$ python3 -q
>>> import numpy as np
>>> from numpy import linalg as LA
>>> np.set_printoptions(precision=3, suppress=True, linewidth=140, floatmode="fixed")
>>> W0 = np.load("layer15.npy")
>>> print(W0)
[[ -6.821  -0.852  -1.274]
 [ -5.445   0.747  -3.564]
 [  0.425  -7.335  -7.376]
 [ -3.085  -5.092  -4.062]
 [-10.634   6.477   0.370]
 [-10.657   7.692  -0.088]
 [ -5.551  -1.675  -2.469]
 [ -7.589   1.798  -1.412]
 [  1.081 -10.187  -7.023]
 [ -7.306  -0.742  -0.736]]
>>> Z = W0[[9, 5]].astype(float)
>>> for _ in range(7):
...     lab = LA.norm(W0[:, None] - Z, axis=-1).argmin(axis=1)
...     Z = np.array([W0[lab == j].mean(axis=0) for j in range(2)])
... 
>>> print(lab)
[0 0 0 0 1 1 0 0 0 0]
>>> print(Z[1] - Z[0])
[-6.359 10.002  3.631]
>>> print(Z)
[[ -4.286  -2.917  -3.490]
 [-10.646   7.085   0.141]]
>>> rng = np.random.default_rng(97723)
>>> Y = Z + rng.integers(-2, 3, (2, 1)) @ rng.integers(-2, 3, (1, 3))
>>> print(Y)
[[ -4.286  -2.917  -3.490]
 [-10.646   8.085   2.141]]
>>> print(LA.matrix_rank(Y - Z, tol=1e-8))
1
>>> print(Y - Z)
[[0.000 0.000 0.000]
 [0.000 1.000 2.000]]
>>> print(LA.svd(Y - Z, compute_uv=False))
[2.236 0.000]
>>> cov = np.cov(W0, rowvar=False)
>>> print(W0.std(axis=0))
[3.828 5.330 2.588]
>>> print(round(np.corrcoef(W0[:, 1], W0[:, 2])[0, 1], 3))
0.894
>>> print(cov.shape)
(3, 3)
>>> lab = W0[:, 1] > np.median(W0[:, 1])
>>> u = W0[lab].mean(axis=0) - W0[~lab].mean(axis=0)
>>> print(((W0 - W0.mean(axis=0)) @ u > 0).astype(int))
[1 1 0 0 1 1 0 1 0 1]
>>> print(u)
[-5.536  8.223  3.355]
>>> print((((W0 - W0.mean(axis=0)) @ u > 0) == lab).mean())
0.9
>>> M = np.load("case4.npy")
>>> print(M)
[[0.000 5.000 2.000 4.000]
 [0.000 5.000 6.000 8.000]
 [0.000 9.000 5.000 5.000]
 [0.000 3.000 4.000 0.000]]
>>> # looks like rank 3
>>> Ac = W0 - W0.mean(axis=0)
>>> evecs = LA.svd(Ac)[2][:2]
>>> Y = Ac - Ac @ evecs.T @ evecs
>>> print(np.round(LA.norm(Y) / LA.norm(Ac), 3))
0.0
>>> left, s, Vt = LA.svd(M)
>>> evecs = Vt[:(s > 1e-8).sum()]
>>> x = M[3] + -2 * M[0] + rng.integers(2) * np.eye(4)[0]
>>> print(x)
[ 1.000 -7.000  0.000 -8.000]
>>> print(np.diag(evecs.T @ evecs))
[0.000 1.000 1.000 1.000]
>>> print(np.allclose(evecs.T @ evecs @ x, x))
False
>>> X = np.load("sample15.npy")
>>> print(X)
[[ 0.568 -0.341  0.341  0.114]
 [-0.341  0.205 -0.205 -0.068]
 [ 0.341 -0.205  0.205  0.068]
 [ 0.114 -0.068  0.068  0.023]]
>>> print(round(LA.det(X), 3))
-0.0
>>> print(np.allclose(X @ X.T, X.T @ X))
True
>>> print(np.allclose(X, X.T))
True
>>> print(np.round(np.sort(np.abs(LA.eigvals(X))), 3) + 0)
[0.000 0.000 0.000 1.000]
>>> print(round(np.trace(X), 3))
1.0
>>> print((X + X.T) / 2)
[[ 0.568 -0.341  0.341  0.114]
 [-0.341  0.205 -0.205 -0.068]
 [ 0.341 -0.205  0.205  0.068]
 [ 0.114 -0.068  0.068  0.023]]
>>> ev, evecs = LA.eigh(X)
>>> print(LA.eigvalsh(X + -2 * np.eye(4)))
[-2.000 -2.000 -2.000 -1.000]
>>> print(np.round(LA.eigvalsh(X @ X), 3) + 0)
[0.000 0.000 0.000 1.000]
>>> print(np.unique(ev.round(6) + 0, return_counts=True)[1])
[3 1]
>>> print(evecs @ np.diag(ev) @ evecs.T)
[[ 0.568 -0.341  0.341  0.114]
 [-0.341  0.205 -0.205 -0.068]
 [ 0.341 -0.205  0.205  0.068]
 [ 0.114 -0.068  0.068  0.023]]
>>> print(np.round(LA.svd(X, compute_uv=False), 3) + 0)
[1.000 0.000 0.000 0.000]
>>> print(np.round(evecs.T @ evecs, 3) + 0)
[[1.000 0.000 0.000 0.000]
 [0.000 1.000 0.000 0.000]
 [0.000 0.000 1.000 0.000]
 [0.000 0.000 0.000 1.000]]
>>> print((ev > 1e-8).sum(), (ev < -1e-8).sum())
1 0
>>> print(ev.sum(), np.round(np.trace(X), 3))
1.0 1.0
>>> x = np.array([1, 1, 3, 1])
>>> print(LA.eigvalsh(2 * X - np.eye(4)))
[-1.000 -1.000 -1.000  1.000]
>>> print(np.eye(4) - X)
[[ 0.432  0.341 -0.341 -0.114]
 [ 0.341  0.795  0.205  0.068]
 [-0.341  0.205  0.795 -0.068]
 [-0.114  0.068 -0.068  0.977]]
>>> left, s, Vt = LA.svd(X)
>>> evecs = Vt[:(s > 1e-8).sum()]
>>> x = X[1] + 3 * X[3] + rng.integers(2) * np.eye(4)[2]
>>> print(x.round(3) + 0)
[0.000 0.000 0.000 0.000]
>>> print(LA.matrix_rank(np.vstack([X, x])))
1
>>> print(round(float(LA.norm(x - evecs.T @ evecs @ x)), 3))
0.0
>>> print(X @ LA.pinv(X) @ X)
[[ 0.568 -0.341  0.341  0.114]
 [-0.341  0.205 -0.205 -0.068]
 [ 0.341 -0.205  0.205  0.068]
 [ 0.114 -0.068  0.068  0.023]]
>>> print(np.abs(np.diag(LA.qr(X)[1])) > 1e-9)
[ True False False False]
>>> print(round(float(np.trace(LA.pinv(X) @ X)), 3))
1.0
